$ python3 -q
>>> import numpy as np
>>> np.set_printoptions(precision=1, suppress=True, linewidth=120)
>>> def rd(a):
...     return np.round(a, 1) + 0
... 
>>> data = np.loadtxt("out3.csv", delimiter=",")
>>> data
array([[ 0., -1.,  0.,  0.],
       [-1.,  0., -1.,  0.],
       [ 0., -1., -3., -1.],
       [ 0.,  0., -1.,  1.]])
>>> ev, vecs = np.linalg.eigh(data)
>>> x = np.array([5, 0, 4, 5])
>>> rd(vecs * np.maximum(ev, 0) @ vecs.T)
array([[ 0.5, -0.5,  0.1,  0. ],
       [-0.5,  0.6, -0.2,  0.1],
       [ 0.1, -0.2,  0.1, -0.3],
       [ 0. ,  0.1, -0.3,  1.2]])
>>> x @ data @ x
np.float64(-63.0)
>>> rd(x @ data @ x / (x @ x)), rd(ev[0]), rd(ev[-1])
(np.float64(-1.0), np.float64(-3.5), np.float64(1.4))
>>> (np.sign(vecs[:, -1].round(6)) == np.sign(vecs[0, -1].round(6))).astype(int)
array([1, 0, 1, 0])
>>> np.abs(data).sum(axis=1).max(), rd(np.abs(ev).max())
(np.float64(5.0), np.float64(3.5))
>>> u = np.array([2, 5, 2, 3])
>>> out = data + np.outer(u, np.eye(4)[0])
>>> np.linalg.matrix_rank(out - data)
np.int64(1)
>>> proj = np.triu(np.array([[1, 2, -1, 2], [2, 0, 0, -1], [2, 2, 2, 2], [-1, 2, 1, -1]]), 1) + np.eye(4)
>>> out = proj @ data @ np.linalg.inv(proj)
>>> rd(np.poly(out))
array([ 1.,  2., -6., -1.,  4.])
>>> np.linalg.matrix_rank(out)
np.int64(4)
>>> A = np.loadtxt("layer13.csv", delimiter=",")
>>> A
array([[-7.9,  7.5, -1.3],
       [-7.8,  7.4, -1.3],
       [-3.5,  4.4,  0.6],
       [-2.6,  3.6,  0.9],
       [-0.2,  0.6,  0.7],
       [ 0. ,  0.1, -0.1],
       [ 0.1,  0.5,  0.1],
       [ 0.7,  1.5,  1. ],
       [ 4.5,  5.1,  6.6],
       [ 4.5,  5.1,  6.6],
       [ 7.9,  7.5, 11.3],
       [ 9.4,  8.4, 13.3],
       [10.6,  9.1, 15. ],
       [10.9,  9.3, 15.3],
       [12.6, 10.2, 17.6],
       [12.7, 10.3, 17.7],
       [13.4, 10.6, 18.6]])
>>> dist = np.linalg.norm(A[:, None] - A[None], axis=-1)
>>> np.flatnonzero(dist[1] < dist.mean() / 2)
array([0, 1, 2])
>>> np.linalg.matrix_rank(dist ** 2)
np.int64(5)
>>> (dist + 1e9 * np.eye(17)).round(6).argmin(axis=1)
array([ 1,  0,  3,  2,  6,  6,  5,  4,  9,  8, 11, 12, 13, 12, 15, 14, 15])
>>> np.unravel_index(dist.round(6).argmax(), dist.shape)
(np.int64(0), np.int64(16))
>>> rd(np.linalg.norm(A - A.mean(axis=0), axis=1))
array([14.6, 14.5, 10. ,  9.3,  9.3, 10.1,  9.7,  8.3,  1.2,  1.2,  6. ,  8.6, 10.8, 11.2, 14.2, 14.4, 15.6])
>>> rd(np.linalg.norm(A, axis=1))
array([11. , 10.8,  5.7,  4.5,  0.9,  0.1,  0.5,  1.9,  9.5,  9.5, 15.7, 18.3, 20.5, 21. , 23.9, 24.1, 25.3])
>>> dist[1].round(6).argsort(kind="stable")[:4]
array([1, 0, 2, 3])
